% python3 -q
>>> import numpy as np
>>> np.set_printoptions(precision=3, suppress=True, linewidth=140, legacy="1.25")
>>> m1 = np.load("w.npy")
>>> print(m1)
[[0 0 0 0 1 0 1 1 1 0]
 [0 0 0 0 0 0 0 0 0 0]
 [0 0 0 1 0 1 0 0 0 1]
 [0 0 1 0 0 1 0 0 0 1]
 [1 0 0 0 0 0 1 0 1 0]
 [0 0 1 1 0 0 0 0 0 1]
 [1 0 0 0 1 0 0 0 1 0]
 [1 0 0 0 0 0 0 0 1 0]
 [1 0 0 0 1 0 1 1 0 0]
 [0 0 1 1 0 1 0 0 0 0]]
>>> print(m1.ravel(order="F"))
[0 0 0 0 1 0 1 1 1 0 0 0 0 0 0 0 0 0 0 0 0 0 0 1 0 1 0 0 0 1 0 0 1 0 0 1 0 0 0 1 1 0 0 0 0 0 1 0 1 0 0 0 1 1 0 0 0 0 0 1 1 0 0 0 1 0 0 0 1
 0 1 0 0 0 0 0 0 0 1 0 1 0 0 0 1 0 1 1 0 0 0 0 1 1 0 1 0 0 0 0]
>>> print(m1.reshape(-1, 2))
[[0 0]
 [0 0]
 [1 0]
 [1 1]
 [1 0]
 [0 0]
 [0 0]
 [0 0]
 [0 0]
 [0 0]
 [0 0]
 [0 1]
 [0 1]
 [0 0]
 [0 1]
 [0 0]
 [1 0]
 [0 1]
 [0 0]
 [0 1]
 [1 0]
 [0 0]
 [0 0]
 [1 0]
 [1 0]
 [0 0]
 [1 1]
 [0 0]
 [0 0]
 [0 1]
 [1 0]
 [0 0]
 [1 0]
 [0 0]
 [1 0]
 [1 0]
 [0 0]
 [0 0]
 [0 0]
 [1 0]
 [1 0]
 [0 0]
 [1 0]
 [1 1]
 [0 0]
 [0 0]
 [1 1]
 [0 1]
 [0 0]
 [0 0]]
>>> t3 = m1.reshape(10, 2, -1)
>>> print(t3.shape)
(10, 2, 5)
>>> print(np.einsum("ihd,jhd->hij", t3, t3).shape)
(2, 10, 10)
>>> rng = np.random.default_rng(32665)
>>> idx = rng.permutation(10)
>>> print(idx)
[5 0 6 4 9 3 8 7 1 2]
>>> other = m1[idx][:, idx]
>>> print(np.allclose(other, m1))
False
>>> print(round(float(np.linalg.det(other)), 3), round(float(np.linalg.det(m1[idx])), 3))
0.0 0.0
>>> print(np.diag(other))
[0 0 0 0 0 0 0 0 0 0]
>>> print(np.round(np.linalg.det(m1), 3))
0.0
>>> print(np.flatnonzero(np.linalg.matrix_power((m1 != 0) + (m1.T != 0) + np.eye(10), 10)[2]))
[2 3 5 9]
>>> print((np.linalg.matrix_power((m1 != 0) + (m1.T != 0) + np.eye(10), 10) > 0).astype(int))
[[1 0 0 0 1 0 1 1 1 0]
 [0 1 0 0 0 0 0 0 0 0]
 [0 0 1 1 0 1 0 0 0 1]
 [0 0 1 1 0 1 0 0 0 1]
 [1 0 0 0 1 0 1 1 1 0]
 [0 0 1 1 0 1 0 0 0 1]
 [1 0 0 0 1 0 1 1 1 0]
 [1 0 0 0 1 0 1 1 1 0]
 [1 0 0 0 1 0 1 1 1 0]
 [0 0 1 1 0 1 0 0 0 1]]
>>> M = np.loadtxt("test9.csv", delimiter=",")
>>> print(M)
[[0.25  0.25  0.    0.25  0.    0.    0.25  0.    0.   ]
 [0.    0.25  0.    0.    0.    0.    0.25  0.25  0.25 ]
 [0.5   0.    0.5   0.    0.    0.    0.    0.    0.   ]
 [0.2   0.    0.    0.4   0.2   0.2   0.    0.    0.   ]
 [0.333 0.    0.    0.    0.333 0.333 0.    0.    0.   ]
 [0.    0.    0.25  0.25  0.25  0.25  0.    0.    0.   ]
 [0.167 0.167 0.167 0.167 0.    0.    0.333 0.    0.   ]
 [0.2   0.    0.    0.    0.2   0.2   0.    0.2   0.2  ]
 [0.    0.2   0.    0.2   0.    0.2   0.    0.    0.4  ]]
>>> print(np.abs(np.diag(np.linalg.qr(M)[1])) > 1e-9)
[ True  True  True  True  True  True  True  True False]
>>> print(np.unique(M.round(6), axis=0).shape)
(9, 9)
>>> print(np.allclose(M[:-1].T @ np.linalg.lstsq(M[:-1].T, M[-1])[0], M[-1]))
False
>>> print(np.round(M @ np.linalg.pinv(M) @ M, 3) + 0)
[[0.25  0.25  0.    0.25  0.    0.    0.25  0.    0.   ]
 [0.    0.25  0.    0.    0.    0.    0.25  0.25  0.25 ]
 [0.5   0.    0.5   0.    0.    0.    0.    0.    0.   ]
 [0.2   0.    0.    0.4   0.2   0.2   0.    0.    0.   ]
 [0.333 0.    0.    0.    0.333 0.333 0.    0.    0.   ]
 [0.    0.    0.25  0.25  0.25  0.25  0.    0.    0.   ]
 [0.167 0.167 0.167 0.167 0.    0.    0.333 0.    0.   ]
 [0.2   0.    0.    0.    0.2   0.2   0.    0.2   0.2  ]
 [0.    0.2   0.    0.2   0.    0.2   0.    0.    0.4  ]]
>>> print(round(np.trace(np.linalg.pinv(M) @ M), 3))
8.0
